In [1]: import numpy as np

In [2]: np.set_printoptions(suppress=True, linewidth=100)

In [3]: def tidy(a):
   ...:     return np.round(a, 3) + 0
   ...: 

In [4]: E = np.load("out0.npy")

In [5]: tidy(E)
Out[5]: 
array([[ 0.512,  0.004, -0.03 ,  0.248,  0.394, -0.151,  0.095],
       [ 0.004,  1.   ,  0.   , -0.002, -0.004,  0.001, -0.001],
       [-0.03 ,  0.   ,  0.998,  0.015,  0.024, -0.009,  0.006],
       [ 0.248, -0.002,  0.015,  0.874, -0.201,  0.077, -0.048],
       [ 0.394, -0.004,  0.024, -0.201,  0.682,  0.122, -0.077],
       [-0.151,  0.001, -0.009,  0.077,  0.122,  0.953,  0.029],
       [ 0.095, -0.001,  0.006, -0.048, -0.077,  0.029,  0.982]])

In [6]: np.allclose(E @ E.T, E.T @ E)
Out[6]: True

In [7]: tidy(E @ E)
Out[7]: 
array([[ 0.512,  0.004, -0.03 ,  0.248,  0.394, -0.151,  0.095],
       [ 0.004,  1.   ,  0.   , -0.002, -0.004,  0.001, -0.001],
       [-0.03 ,  0.   ,  0.998,  0.015,  0.024, -0.009,  0.006],
       [ 0.248, -0.002,  0.015,  0.874, -0.201,  0.077, -0.048],
       [ 0.394, -0.004,  0.024, -0.201,  0.682,  0.122, -0.077],
       [-0.151,  0.001, -0.009,  0.077,  0.122,  0.953,  0.029],
       [ 0.095, -0.001,  0.006, -0.048, -0.077,  0.029,  0.982]])

In [8]: tidy((E + E.T) / 2)
Out[8]: 
array([[ 0.512,  0.004, -0.03 ,  0.248,  0.394, -0.151,  0.095],
       [ 0.004,  1.   ,  0.   , -0.002, -0.004,  0.001, -0.001],
       [-0.03 ,  0.   ,  0.998,  0.015,  0.024, -0.009,  0.006],
       [ 0.248, -0.002,  0.015,  0.874, -0.201,  0.077, -0.048],
       [ 0.394, -0.004,  0.024, -0.201,  0.682,  0.122, -0.077],
       [-0.151,  0.001, -0.009,  0.077,  0.122,  0.953,  0.029],
       [ 0.095, -0.001,  0.006, -0.048, -0.077,  0.029,  0.982]])

In [9]: assert E == E.T
---------------------------------------------------------------------------
ValueError                                Traceback (most recent call last)
Cell In[9], line 1
----> 1 assert E == E.T

ValueError: The truth value of an array with more than one element is ambiguous. Use a.any() or a.all()

In [10]: np.allclose(E, E.T)
Out[10]: True

In [11]: q, _ = np.linalg.qr(np.array([[0.1, -0.8, 2.2],
    ...:     [1.2, -0.1, 1.1],
    ...:     [0.5, -1.7, 0.4],
    ...:     [-2.5, -0.2, 0.7]]))

In [12]: F = q @ q.T

In [13]: tidy(F)
Out[13]: 
array([[ 0.727,  0.392,  0.083,  0.194],
       [ 0.392,  0.436, -0.119, -0.279],
       [ 0.083, -0.119,  0.975, -0.059],
       [ 0.194, -0.279, -0.059,  0.862]])

In [14]: np.allclose(F[:-1].T @ np.linalg.lstsq(F[:-1].T, F[-1])[0], F[-1])
Out[14]: True

In [15]: print(tidy(np.trace(np.linalg.pinv(F) @ F)))
3.0

In [16]: print(tidy(F @ np.linalg.pinv(F) @ F))
[[ 0.727  0.392  0.083  0.194]
 [ 0.392  0.436 -0.119 -0.279]
 [ 0.083 -0.119  0.975 -0.059]
 [ 0.194 -0.279 -0.059  0.862]]

In [17]: ev, V = np.linalg.eigh(F)

In [18]: tidy(ev)
Out[18]: array([0., 1., 1., 1.])

In [19]: tidy(np.linalg.svd(F, compute_uv=False))
Out[19]: array([1., 1., 1., 0.])

In [20]: tidy(np.linalg.eigvalsh(F @ F))
Out[20]: array([0., 1., 1., 1.])

In [21]: (ev > 1e-8).sum(), (ev < -1e-8).sum()
Out[21]: (np.int64(3), np.int64(0))

In [22]: rng = np.random.default_rng(958632)

In [23]: idx = rng.permutation(4)

In [24]: idx
Out[24]: array([2, 0, 3, 1])

In [25]: A2 = F[idx][:, idx]

In [26]: tidy(A2)
Out[26]: 
array([[ 0.975,  0.083, -0.059, -0.119],
       [ 0.083,  0.727,  0.194,  0.392],
       [-0.059,  0.194,  0.862, -0.279],
       [-0.119,  0.392, -0.279,  0.436]])

In [27]: print(np.trace(A2))
3.0

In [28]: tidy(np.linalg.det(A2)), tidy(np.linalg.det(F[idx]))
Out[28]: (np.float64(0.0), np.float64(0.0))

In [29]: Uu, sig, vt = np.linalg.svd(F)

In [30]: V = vt[:(sig > 1e-8).sum()]

In [31]: x0 = F[3] + 5 * F[2] + rng.integers(2) * np.eye(4)[3]

In [32]: tidy(x0)
Out[32]: array([ 0.607, -0.872,  4.817,  1.569])

In [33]: np.linalg.matrix_rank(np.vstack([F, x0]))
Out[33]: np.int64(4)

In [34]: tidy(V.T @ V)
Out[34]: 
array([[ 0.727,  0.392,  0.083,  0.194],
       [ 0.392,  0.436, -0.119, -0.279],
       [ 0.083, -0.119,  0.975, -0.059],
       [ 0.194, -0.279, -0.059,  0.862]])

In [35]: W2 = 5 * np.array([[-1.8, 1.6, 1.7], [-1.7, 1.1, -1.4], [-0.3, 0.2, 0.8]])

In [36]: idx = rng.integers(0, 3, 33)

In [37]: mat = W2[idx] + rng.normal(size=(33, 3))

In [38]: tidy(mat)
Out[38]: 
array([[ -1.459,   0.28 ,   4.127],
       [ -8.   ,   4.591,  -7.648],
       [ -2.812,   1.046,   2.868],
       [ -1.615,   0.451,   2.395],
       [ -8.51 ,   8.76 ,   7.572],
       [ -8.862,   7.961,   9.144],
       [ -9.816,   6.867,  -6.347],
       [ -7.366,   5.671,  -7.752],
       [ -7.836,   6.265,   8.606],
       [ -8.081,   5.467,  -7.338],
       [ -8.754,   4.397,  -8.564],
       [ -9.996,   8.8  ,   9.876],
       [-10.355,   7.521,   7.914],
       [ -0.918,   1.017,   2.642],
       [ -9.212,   8.261,   8.536],
       [ -7.981,  10.068,   8.954],
       [ -7.983,   6.599,  -6.928],
       [ -9.132,   4.945,  -6.182],
       [ -2.785,   0.753,   3.089],
       [ -8.801,   9.3  ,   7.932],
       [-11.014,   8.329,   9.472],
       [ -1.154,   0.206,   3.383],
       [ -0.843,  -1.206,   5.423],
       [ -2.19 ,   1.149,   4.97 ],
       [ -8.614,   5.801,  -6.841],
       [ -7.336,   5.441,  -7.966],
       [ -9.245,   7.443,   9.71 ],
       [ -8.278,   5.789,   9.514],
       [ -1.669,   1.34 ,   2.05 ],
       [ -7.4  ,   7.387,   8.067],
       [ -0.759,   1.941,   4.908],
       [ -9.549,   6.812,   8.647],
       [ -8.373,   7.007,   9.197]])

In [39]: np.linalg.matrix_rank(E, rtol=0.1)
Out[39]: np.int64(6)

In [40]: [round(float(x), 3) for x in np.linalg.svd(E, compute_uv=False)[:3]]
Out[40]: [1.0, 1.0, 1.0]

In [41]: print(np.argsort(-np.linalg.norm(E, axis=0).round(6), kind="stable")[:3])
[1 2 6]

In [42]: np.linalg.cond(E) > 100
Out[42]: np.True_
